>>> import numpy as np
>>> from numpy import linalg as LA
>>> np.set_printoptions(suppress=True, linewidth=100)
>>> rd = lambda a: np.round(a, 3) + 0
>>> out = np.array([[-1, 0, -3, 1, -2, 0, -3],
...     [1, -3, 3, 0, 2, -3, -2],
...     [1, 3, 0, 3, 0, -1, -3],
...     [1, -3, -1, 2, 2, 3, -1],
...     [2, -1, 0, 2, 3, -1, 1],
...     [-1, -3, 3, 3, 3, -1, -2],
...     [1, 0, -3, -1, 3, -1, 3]])
>>> F = out - out.T
>>> F
array([[ 0, -1, -4,  0, -4,  1, -4],
       [ 1,  0,  0,  3,  3,  0, -2],
       [ 4,  0,  0,  4,  0, -4,  0],
       [ 0, -3, -4,  0,  0,  0,  0],
       [ 4, -3,  0,  0,  0, -4, -2],
       [-1,  0,  4,  0,  4,  0, -1],
       [ 4,  2,  0,  0,  2,  1,  0]])
>>> rng = np.random.default_rng(2238)
>>> lab = rng.permutation(7)
>>> lab
array([4, 6, 0, 5, 3, 2, 1])
>>> out = F[lab][:, lab]
>>> rd(LA.det(out)), rd(LA.det(F[lab]))
(np.float64(0.0), np.float64(0.0))
>>> np.allclose(out, F)
False
>>> rd(np.sort(np.abs(LA.eigvals(out))))
array([0.   , 3.773, 3.773, 4.831, 4.831, 9.35 , 9.35 ])
>>> out
array([[ 0, -2,  4, -4,  0,  0, -3],
       [ 2,  0,  4,  1,  0,  0,  2],
       [-4, -4,  0,  1,  0, -4, -1],
       [ 4, -1, -1,  0,  0,  4,  0],
       [ 0,  0,  0,  0,  0, -4, -3],
       [ 0,  0,  4, -4,  4,  0,  0],
       [ 3, -2,  1,  0,  3,  0,  0]])
>>> f = np.array([0, 2])
>>> np.array([np.convolve(row, f, "same") for row in F])
array([[ 0,  0, -2, -8,  0, -8,  2],
       [ 0,  2,  0,  0,  6,  6,  0],
       [ 0,  8,  0,  0,  8,  0, -8],
       [ 0,  0, -6, -8,  0,  0,  0],
       [ 0,  8, -6,  0,  0,  0, -8],
       [ 0, -2,  0,  8,  0,  8,  0],
       [ 0,  8,  4,  0,  0,  4,  2]])
>>> print(np.polyval(f, F[1]))
[2 2 2 2 2 2 2]
>>> print(np.convolve(F[1], f))
[ 0  2  0  0  6  6  0 -4]
>>> U, sigma, Vh = LA.svd(F)
>>> vecs = Vh[:(sigma > 1e-8).sum()]
>>> vec = F[3] + 3 * F[0] + rng.integers(2) * np.eye(7)[6]
>>> vec
array([  0.,  -6., -16.,   0., -12.,   3., -11.])
>>> LA.matrix_rank(np.vstack([F, vec]))
np.int64(7)
>>> print(np.allclose(vecs.T @ vecs @ vec, vec))
False
>>> rd(np.diag(vecs.T @ vecs))
array([0.933, 0.733, 0.85 , 0.907, 0.921, 0.683, 0.973])
>>> rd(LA.norm(F))
np.float64(15.811)
>>> print(LA.matrix_rank(F))
6
>>> F.sum(axis=0)
array([12, -5, -4,  7,  5, -6, -9])
>>> F - F[0]
array([[ 0,  0,  0,  0,  0,  0,  0],
       [ 1,  1,  4,  3,  7, -1,  2],
       [ 4,  1,  4,  4,  4, -5,  4],
       [ 0, -2,  0,  0,  4, -1,  4],
       [ 4, -2,  4,  0,  4, -5,  2],
       [-1,  1,  8,  0,  8, -1,  3],
       [ 4,  3,  4,  0,  6,  0,  4]])
>>> np.abs(F).max()
np.int64(4)
>>> np.diff(F, axis=0)
array([[ 1,  1,  4,  3,  7, -1,  2],
       [ 3,  0,  0,  1, -3, -4,  2],
       [-4, -3, -4, -4,  0,  4,  0],
       [ 4,  0,  4,  0,  0, -4, -2],
       [-5,  3,  4,  0,  4,  4,  1],
       [ 5,  2, -4,  0, -2,  1,  1]])
>>> E = np.loadtxt("sample15.csv", delimiter=",")
>>> print(E)
[[ 0.  3.  3.  2. -1.  1.]
 [ 0.  0.  3.  1. -3.  2.]
 [ 0.  0.  0.  3.  2. -2.]
 [ 0.  0.  0.  0. -3.  2.]
 [ 0.  0.  0.  0.  0.  0.]
 [ 0.  0.  0.  0.  0.  0.]]
>>> U, sigma, Vh = LA.svd(E)
>>> vecs = Vh[:(sigma > 1e-8).sum()]
>>> vec = E[1] + 5 * E[4] + rng.integers(2) * np.eye(6)[3]
>>> vec
array([ 0.,  0.,  3.,  2., -3.,  2.])
>>> rd(np.diag(vecs.T @ vecs))
array([0.   , 0.978, 0.996, 0.968, 0.71 , 0.348])
>>> rd(LA.norm(vec - vecs.T @ vecs @ vec))
np.float64(0.179)
>>> rd(vecs.T @ vecs)
array([[ 0.   ,  0.   ,  0.   ,  0.   ,  0.   ,  0.   ],
       [ 0.   ,  0.978, -0.009,  0.027,  0.081,  0.121],
       [ 0.   , -0.009,  0.996,  0.011,  0.032,  0.048],
       [ 0.   ,  0.027,  0.011,  0.968, -0.097, -0.145],
       [ 0.   ,  0.081,  0.032, -0.097,  0.71 , -0.435],
       [ 0.   ,  0.121,  0.048, -0.145, -0.435,  0.348]])
